$ ipython --no-banner

In [1]: import numpy as np

In [2]: np.set_printoptions(precision=2, suppress=True, linewidth=200, legacy="1.25")

In [3]: rd = lambda a: np.round(a, 2) + 0

In [4]: W0 = np.load("dump.npy")

In [5]: W0
Out[5]: 
array([[ 0,  0, -1],
       [ 0,  0,  0],
       [ 0,  0,  0]])

In [6]: r = np.linalg.matrix_rank(W0)

In [7]: r
Out[7]: 1

In [8]: null = np.linalg.svd(W0)[2][r:].T

In [9]: [int(np.linalg.matrix_rank(W0[:, :j + 1])) for j in range(3)]
Out[9]: [0, 0, 1]

In [10]: print(null.shape)
(3, 2)

In [11]: np.linalg.matrix_rank(W0.T @ W0), np.linalg.matrix_rank(W0 @ W0.T)
Out[11]: (1, 1)

In [12]: W0 @ null
Out[12]: 
array([[0., 0.],
       [0., 0.],
       [0., 0.]])

In [13]: A = np.load("test19.npy")

In [14]: A
Out[14]: 
array([[-2, -1,  0,  1,  2,  3],
       [ 4,  5,  6,  7,  8,  9],
       [10, 11, 12, 13, 14, 15],
       [16, 17, 18, 19, 20, 21],
       [22, 23, 24, 25, 26, 27],
       [28, 29, 30, 31, 32, 33]])

In [15]: print(np.linalg.matrix_power(A, 2))
[[ 144  147  150  153  156  159]
 [ 612  651  690  729  768  807]
 [1080 1155 1230 1305 1380 1455]
 [1548 1659 1770 1881 1992 2103]
 [2016 2163 2310 2457 2604 2751]
 [2484 2667 2850 3033 3216 3399]]

In [16]: print(np.trace(A))
93

In [17]: (A + A.T) / 2
Out[17]: 
array([[-2. ,  1.5,  5. ,  8.5, 12. , 15.5],
       [ 1.5,  5. ,  8.5, 12. , 15.5, 19. ],
       [ 5. ,  8.5, 12. , 15.5, 19. , 22.5],
       [ 8.5, 12. , 15.5, 19. , 22.5, 26. ],
       [12. , 15.5, 19. , 22.5, 26. , 29.5],
       [15.5, 19. , 22.5, 26. , 29.5, 33. ]])

In [18]: print(rd(np.abs(np.linalg.eigvals(A)).max()))
99.34

In [19]: Uu, sig, VT = np.linalg.svd(A)

In [20]: V = VT[:(sig > 1e-8).sum()]

In [21]: rng = np.random.default_rng(826471)

In [22]: x0 = A[5] + 4 * A[1] + rng.integers(2) * np.eye(6)[2]

In [23]: x0
Out[23]: array([44., 49., 55., 59., 64., 69.])

In [24]: rd(np.linalg.norm(x0 - V.T @ V @ x0))
Out[24]: 0.91

In [25]: rd(V.T @ V)
Out[25]: 
array([[ 0.52,  0.38,  0.24,  0.1 , -0.05, -0.19],
       [ 0.38,  0.3 ,  0.21,  0.12,  0.04, -0.05],
       [ 0.24,  0.21,  0.18,  0.15,  0.12,  0.1 ],
       [ 0.1 ,  0.12,  0.15,  0.18,  0.21,  0.24],
       [-0.05,  0.04,  0.12,  0.21,  0.3 ,  0.38],
       [-0.19, -0.05,  0.1 ,  0.24,  0.38,  0.52]])

In [26]: np.linalg.matrix_rank(np.vstack([A, x0]))
Out[26]: 3

In [27]: rd(np.diag(V.T @ V))
Out[27]: array([0.52, 0.3 , 0.18, 0.18, 0.3 , 0.52])

In [28]: print(A.ravel(order="F"))
[-2  4 10 16 22 28 -1  5 11 17 23 29  0  6 12 18 24 30  1  7 13 19 25 31  2  8 14 20 26 32  3  9 15 21 27 33]

In [29]: A.reshape(2, -1)
Out[29]: 
array([[-2, -1,  0,  1,  2,  3,  4,  5,  6,  7,  8,  9, 10, 11, 12, 13, 14, 15],
       [16, 17, 18, 19, 20, 21, 22, 23, 24, 25, 26, 27, 28, 29, 30, 31, 32, 33]])

In [30]: A.reshape(-1, 2)
Out[30]: 
array([[-2, -1],
       [ 0,  1],
       [ 2,  3],
       [ 4,  5],
       [ 6,  7],
       [ 8,  9],
       [10, 11],
       [12, 13],
       [14, 15],
       [16, 17],
       [18, 19],
       [20, 21],
       [22, 23],
       [24, 25],
       [26, 27],
       [28, 29],
       [30, 31],
       [32, 33]])

In [31]: t3 = A.reshape(6, 2, -1)

In [32]: np.swapaxes(t3, 1, 2)[4]
Out[32]: 
array([[22, 25],
       [23, 26],
       [24, 27]])

In [33]: print(t3.transpose(1, 0, 2))
[[[-2 -1  0]
  [ 4  5  6]
  [10 11 12]
  [16 17 18]
  [22 23 24]
  [28 29 30]]

 [[ 1  2  3]
  [ 7  8  9]
  [13 14 15]
  [19 20 21]
  [25 26 27]
  [31 32 33]]]

In [34]: t3.sum(axis=1)
Out[34]: 
array([[-1,  1,  3],
       [11, 13, 15],
       [23, 25, 27],
       [35, 37, 39],
       [47, 49, 51],
       [59, 61, 63]])

In [35]: np.einsum("ihd,jhd->hij", t3, t3).shape
Out[35]: (2, 6, 6)

In [36]: lab = rng.permutation(6)

In [37]: lab
Out[37]: array([3, 1, 5, 4, 0, 2])

In [38]: M2 = A[lab][:, lab]

In [39]: np.allclose(M2, A)
Out[39]: False

In [40]: rd(np.sort(np.abs(np.linalg.eigvals(M2))))
Out[40]: array([ 0.  ,  0.  ,  0.  ,  0.  ,  6.34, 99.34])

In [41]: np.trace(M2)
Out[41]: 93

In [42]: rd(np.linalg.det(M2)), rd(np.linalg.det(A[lab]))
Out[42]: (0.0, 0.0)

In [43]: E = np.load("layer3.npy")

In [44]: E
Out[44]: 
array([[ -1.72,  -1.77,   1.76,  -0.87,  -0.23,  -0.89,  -0.02,   0.91],
       [ -0.65,  -0.63,   0.65,  -0.31,  -0.07,  -0.34,  -0.03,   0.29],
       [ -4.8 ,  -4.82,   4.88,  -2.43,  -0.63,  -2.45,   0.01,   2.43],
       [ -0.76,  -0.8 ,   0.78,  -0.39,  -0.08,  -0.39,   0.  ,   0.38],
       [ -0.4 ,  -0.39,   0.38,  -0.21,  -0.04,  -0.18,   0.04,   0.19],
       [  7.5 ,   7.52,  -7.5 ,   3.75,   0.93,   3.77,   0.03,  -3.74],
       [  3.05,   3.07,  -3.12,   1.52,   0.39,   1.52,  -0.01,  -1.53],
       [-13.02, -12.99,  13.02,  -6.52,  -1.63,  -6.51,  -0.01,   6.47],
       [  3.83,   3.75,  -3.81,   1.92,   0.48,   1.85,   0.03,  -1.92],
       [-17.91, -17.89,  17.87,  -8.92,  -2.23,  -8.97,   0.  ,   8.94],
       [ -0.84,  -0.86,   0.86,  -0.43,  -0.12,  -0.43,  -0.01,   0.4 ],
       [-15.06, -15.06,  15.04,  -7.53,  -1.86,  -7.55,   0.02,   7.55],
       [  1.49,   1.47,  -1.48,   0.73,   0.18,   0.75,  -0.01,  -0.74],
       [  4.05,   4.09,  -4.04,   2.  ,   0.5 ,   2.01,  -0.03,  -2.05],
       [ -7.64,  -7.64,   7.67,  -3.88,  -0.96,  -3.82,  -0.02,   3.83],
       [  9.92,   9.91,  -9.89,   4.94,   1.23,   4.92,   0.01,  -4.91],
       [ -1.81,  -1.8 ,   1.79,  -0.89,  -0.24,  -0.86,   0.02,   0.91],
       [-14.8 , -14.75,  14.75,  -7.38,  -1.84,  -7.37,  -0.01,   7.36],
       [ 10.2 ,  10.19, -10.21,   5.11,   1.24,   5.11,  -0.03,  -5.1 ],
       [  5.07,   5.03,  -5.05,   2.55,   0.62,   2.52,   0.  ,  -2.53],
       [ -3.83,  -3.88,   3.83,  -1.92,  -0.49,  -1.92,   0.01,   1.91],
       [  3.96,   3.96,  -3.98,   2.  ,   0.5 ,   2.  ,  -0.05,  -1.98],
       [ -8.81,  -8.8 ,   8.8 ,  -4.42,  -1.08,  -4.42,   0.02,   4.4 ],
       [ -7.05,  -7.03,   7.06,  -3.52,  -0.87,  -3.53,  -0.03,   3.54],
       [ -1.35,  -1.35,   1.37,  -0.66,  -0.18,  -0.68,  -0.04,   0.7 ],
       [ 11.45,  11.4 , -11.42,   5.7 ,   1.43,   5.7 ,  -0.03,  -5.72],
       [-11.79, -11.8 ,  11.79,  -5.92,  -1.49,  -5.93,  -0.01,   5.92],
       [  6.81,   6.83,  -6.79,   3.41,   0.88,   3.37,   0.02,  -3.41],
       [ -4.69,  -4.68,   4.69,  -2.36,  -0.56,  -2.32,  -0.01,   2.36],
       [ 21.51,  21.52, -21.55,  10.73,   2.7 ,  10.8 ,   0.02, -10.74],
       [-25.43, -25.43,  25.44, -12.72,  -3.18, -12.7 ,  -0.02,  12.71],
       [  0.71,   0.71,  -0.74,   0.35,   0.09,   0.38,   0.01,  -0.4 ],
       [ -4.75,  -4.78,   4.74,  -2.37,  -0.58,  -2.33,   0.  ,   2.39],
       [ -0.49,  -0.49,   0.43,  -0.24,  -0.02,  -0.22,   0.  ,   0.24],
       [ -1.64,  -1.62,   1.63,  -0.85,  -0.21,  -0.83,  -0.01,   0.8 ],
       [ 10.58,  10.58, -10.6 ,   5.26,   1.33,   5.29,  -0.03,  -5.3 ],
       [  8.5 ,   8.55,  -8.51,   4.28,   1.05,   4.23,   0.02,  -4.28],
       [  1.45,   1.44,  -1.44,   0.71,   0.17,   0.72,   0.03,  -0.7 ],
       [  3.28,   3.31,  -3.28,   1.62,   0.39,   1.64,   0.  ,  -1.63]])

In [45]: Uu, sig, VT = np.linalg.svd(E)

In [46]: np.argmax(sig[:-1] / (sig[1:] + 1e-6)) + 1
Out[46]: 1

In [47]: M2 = Uu[:, :1] @ np.diag(sig[:1]) @ VT[:1]

In [48]: np.linalg.matrix_rank(M2)
Out[48]: 1
